$ python3 -q
>>> import numpy as np
>>> from numpy import linalg as LA
>>> np.set_printoptions(suppress=True, linewidth=120)
>>> def rnd(a):
...     return np.round(a, 2) + 0
... 
>>> q, _ = LA.qr(np.array([[1.0, -1.5, 1.4, 0.5, -0.2, -1.1, 1.1],
...     [1.2, 1.1, 1.5, 2.4, 0.7, 1.1, -1.0],
...     [-0.3, 2.1, 1.3, 0.8, 1.5, -0.7, -0.7],
...     [-0.6, -0.1, -1.1, 0.6, 0.1, 0.8, -0.4],
...     [-0.5, 1.0, -1.8, 1.0, -1.6, -2.9, -1.0],
...     [0.5, 0.0, 0.8, 1.9, 1.1, -1.9, 1.3],
...     [-0.5, 0.5, 1.1, 0.6, 0.0, -0.9, -0.1]]))
>>> vals = np.array([1, 0, 1, 1, 4, 5, 9])
>>> W0 = q @ np.diag(vals) @ q.T
>>> rnd(W0)
array([[ 3.98, -0.4 ,  2.48,  1.18,  1.44, -1.71, -1.06],
       [-0.4 ,  1.75, -1.21,  0.7 , -0.72, -0.97,  0.65],
       [ 2.48, -1.21,  2.8 ,  1.44,  0.32, -0.68, -1.77],
       [ 1.18,  0.7 ,  1.44,  3.83, -0.78, -1.77, -1.21],
       [ 1.44, -0.72,  0.32, -0.78,  2.31, -0.39,  0.18],
       [-1.71, -0.97, -0.68, -1.77, -0.39,  3.7 , -0.14],
       [-1.06,  0.65, -1.77, -1.21,  0.18, -0.14,  2.64]])
>>> rnd(LA.norm(W0, 2) / LA.norm(W0))
np.float64(0.8)
>>> q, _ = LA.qr(np.array([[-0.9, -0.2, -1.4, 1.2, 1.0],
...     [1.5, -0.7, 0.7, 0.1, -0.1],
...     [0.1, -1.2, 0.9, -1.4, 0.8],
...     [0.2, -1.4, 0.9, -0.6, 0.2],
...     [-0.9, -0.7, -0.1, -0.4, 1.0]]))
>>> M = q[:, :5]
>>> rnd(M)
array([[-0.45, -0.17,  0.84,  0.09, -0.24],
       [ 0.76, -0.22,  0.47,  0.07,  0.39],
       [ 0.05, -0.57, -0.24,  0.74, -0.26],
       [ 0.1 , -0.66, -0.1 , -0.66, -0.33],
       [-0.45, -0.41, -0.1 , -0.03,  0.79]])
>>> A2 = LA.invert(M)
Traceback (most recent call last):
  File "<python-input-12>", line 1, in <module>
    A2 = LA.invert(M)
         ^^^^^^^^^
AttributeError: module 'numpy.linalg' has no attribute 'invert'
>>> A2 = LA.inv(M)
>>> rnd(LA.inv(A2))
array([[-0.45, -0.17,  0.84,  0.09, -0.24],
       [ 0.76, -0.22,  0.47,  0.07,  0.39],
       [ 0.05, -0.57, -0.24,  0.74, -0.26],
       [ 0.1 , -0.66, -0.1 , -0.66, -0.33],
       [-0.45, -0.41, -0.1 , -0.03,  0.79]])
>>> rnd(LA.cond(M))
np.float64(1.0)
>>> rnd(LA.det(M) * A2)
array([[-0.45,  0.76,  0.05,  0.1 , -0.45],
       [-0.17, -0.22, -0.57, -0.66, -0.41],
       [ 0.84,  0.47, -0.24, -0.1 , -0.1 ],
       [ 0.09,  0.07,  0.74, -0.66, -0.03],
       [-0.24,  0.39, -0.26, -0.33,  0.79]])
>>> rnd(LA.slogdet(M)[0])
np.float64(1.0)
>>> np.allclose(A2, M.T)
True
>>> u, v = M[1], M[4]
>>> rnd(u @ v)
np.float64(0.0)
>>> u @ u
np.float64(1.0)
>>> p = (u @ v) / (u @ u) * u
>>> (v - p) @ u
np.float64(0.0)
>>> rnd(p)
array([0., 0., 0., 0., 0.])
>>> rnd(v - p)
array([-0.45, -0.41, -0.1 , -0.03,  0.79])
>>> x0 = np.array([-2, 0, -1, 2, -1])
>>> rnd(np.einsum("ij,j->i", M, x0))
array([ 0.49, -2.23,  1.88, -1.1 ,  0.15])
>>> rnd(M * x0)
array([[ 0.91,  0.  , -0.84,  0.17,  0.24],
       [-1.52,  0.  , -0.47,  0.14, -0.39],
       [-0.1 ,  0.  ,  0.24,  1.48,  0.26],
       [-0.2 ,  0.  ,  0.1 , -1.33,  0.33],
       [ 0.91,  0.  ,  0.1 , -0.07, -0.79]])
>>> rnd((M * x0).sum(axis=1))
array([ 0.49, -2.23,  1.88, -1.1 ,  0.15])
>>> rnd(M @ np.ones(5))
array([ 0.06,  1.47, -0.28, -1.65, -0.21])
>>> np.sign((M @ x0).round(6))
array([ 1., -1.,  1., -1.,  1.])
>>> (M @ x0).argmax()
np.int64(2)
>>> LA.norm(M @ x0) <= LA.norm(M, 2) * LA.norm(x0) + 1e-9
np.True_
>>> E = np.load("mat.npy")
>>> E
array([[-2.,  0.,  0.,  0.,  0.,  0.,  0.],
       [ 3.,  3.,  0.,  0.,  0.,  0.,  0.],
       [ 0.,  0.,  3., -2.,  6.,  5., -7.],
       [ 0.,  0., -7.,  6., -8.,  9., -3.],
       [ 0.,  0.,  5.,  6., -4.,  6., -8.],
       [ 0.,  0., -6.,  9.,  4.,  0., -1.],
       [ 0.,  0.,  8.,  0.,  9.,  5.,  4.]])
>>> # 2 groups of indices that never mix
>>> rnd(np.sort(LA.eigvals(E).real))
array([-7.63, -7.63, -2.  ,  3.  ,  6.63,  6.63, 11.  ])
>>> (LA.matrix_power((E != 0) + (E.T != 0) + np.eye(7), 7) > 0).astype(int)
array([[1, 1, 0, 0, 0, 0, 0],
       [1, 1, 0, 0, 0, 0, 0],
       [0, 0, 1, 1, 1, 1, 1],
       [0, 0, 1, 1, 1, 1, 1],
       [0, 0, 1, 1, 1, 1, 1],
       [0, 0, 1, 1, 1, 1, 1],
       [0, 0, 1, 1, 1, 1, 1]])
>>> E @ E
array([[   4.,    0.,    0.,    0.,    0.,    0.,    0.],
       [   3.,    9.,    0.,    0.,    0.,    0.,    0.],
       [   0.,    0.,  -33.,   63.,  -33.,   -2.,  -96.],
       [   0.,    0., -181.,   83.,  -49.,  -44.,   74.],
       [   0.,    0., -147.,   56.,  -50.,   15.,  -59.],
       [   0.,    0.,  -69.,   90., -133.,   70.,  -21.],
       [   0.,    0.,   71.,   83.,   68.,  114., -117.]])
>>> mat = np.loadtxt("data.csv", delimiter=",")
>>> mat
array([[ 3.,  3.,  3.,  3.],
       [ 3.,  6.,  6.,  6.],
       [ 3.,  6.,  9.,  9.],
       [ 3.,  6.,  9., 12.]])
>>> u = np.array([-2, 0])
>>> np.cross(mat[2, :3], mat[0, :3])
array([-9., 18., -9.])
>>> np.convolve(mat[2], u)
array([ -6., -12., -18., -18.,   0.])
>>> np.array([np.convolve(row, u, "same") for row in mat])
array([[ -6.,  -6.,  -6.,  -6.],
       [ -6., -12., -12., -12.],
       [ -6., -12., -18., -18.],
       [ -6., -12., -18., -24.]])
